$ python -q
>>> import numpy as np
>>> np.set_printoptions(suppress=True, linewidth=200)
>>> m1 = np.load("case3.npy")
>>> print(m1)
[[-4.48  0.78 -1.8 ]
 [-0.81 -0.07 -2.68]
 [-3.01 -0.09 -2.8 ]
 [-2.09  0.49 -2.65]
 [-4.6   0.02 -2.66]
 [-2.06 -0.44 -2.07]
 [-1.2   0.63 -4.25]
 [-4.45 -1.45 -1.96]
 [-2.32  0.26 -2.7 ]
 [-3.25  0.13 -1.46]
 [-5.09  1.34 -1.79]
 [-3.33 -0.1  -2.74]
 [-3.06  0.97 -3.8 ]
 [-2.95 -2.85 -3.4 ]
 [-0.67  1.01 -2.27]
 [-3.96 -0.75 -2.69]
 [-3.37  0.69 -2.19]
 [-2.52 -0.12 -3.74]
 [-3.07 -0.93 -3.49]
 [-1.42  0.57 -2.56]
 [-3.52 -1.29 -2.54]
 [-3.63 -0.37 -1.26]
 [-1.49  0.53 -4.18]
 [-3.36  0.16 -2.26]
 [-2.39  0.24 -3.57]
 [-1.79  2.57 -2.62]
 [-3.49 -0.66 -3.13]
 [-2.15  0.57 -2.63]
 [-4.35  1.85 -2.71]]
>>> O, r_ = np.linalg.qr(m1)
>>> print(np.round(np.abs(np.diag(r_)), 2))
[16.76  5.53  7.71]
>>> print(np.round(abs(r_[0, 0]), 2), round(np.linalg.norm(m1[:, 0]), 2))
16.76 16.76
>>> print(np.round(np.trace(O @ O.T), 2))
3.0
>>> print(np.round(O.T @ O, 2) + 0)
[[1. 0. 0.]
 [0. 1. 0.]
 [0. 0. 1.]]
>>> t3 = np.stack([m1, -3 * m1, m1[::-1]])
>>> print(np.linalg.matrix_rank(t3))
[3 3 3]
>>> print((t3 @ m1.T).shape)
(3, 29, 29)
>>> print(np.linalg.matrix_rank(t3.reshape(3, -1)))
2
>>> print(np.round(np.einsum("bij,cij->bc", t3, t3), 2))
[[  540.41 -1621.22   489.75]
 [-1621.22  4863.65 -1469.25]
 [  489.75 -1469.25   540.41]]
>>> labels = m1[:, 1] > np.median(m1[:, 1])
>>> r0 = m1[labels].mean(axis=0) - m1[~labels].mean(axis=0)
>>> print(labels.astype(int))
[1 0 0 1 0 0 1 0 1 0 1 0 1 0 1 0 1 0 0 1 0 0 1 0 1 1 0 1 1]
>>> print(((m1 - m1.mean(axis=0)) @ r0 > 0).astype(int))
[0 1 0 1 0 0 1 0 1 0 1 0 1 0 1 0 1 1 0 1 0 0 1 0 1 1 0 1 1]
>>> print(np.round((((m1 - m1.mean(axis=0)) @ r0 > 0) == labels).mean(), 2))
0.9
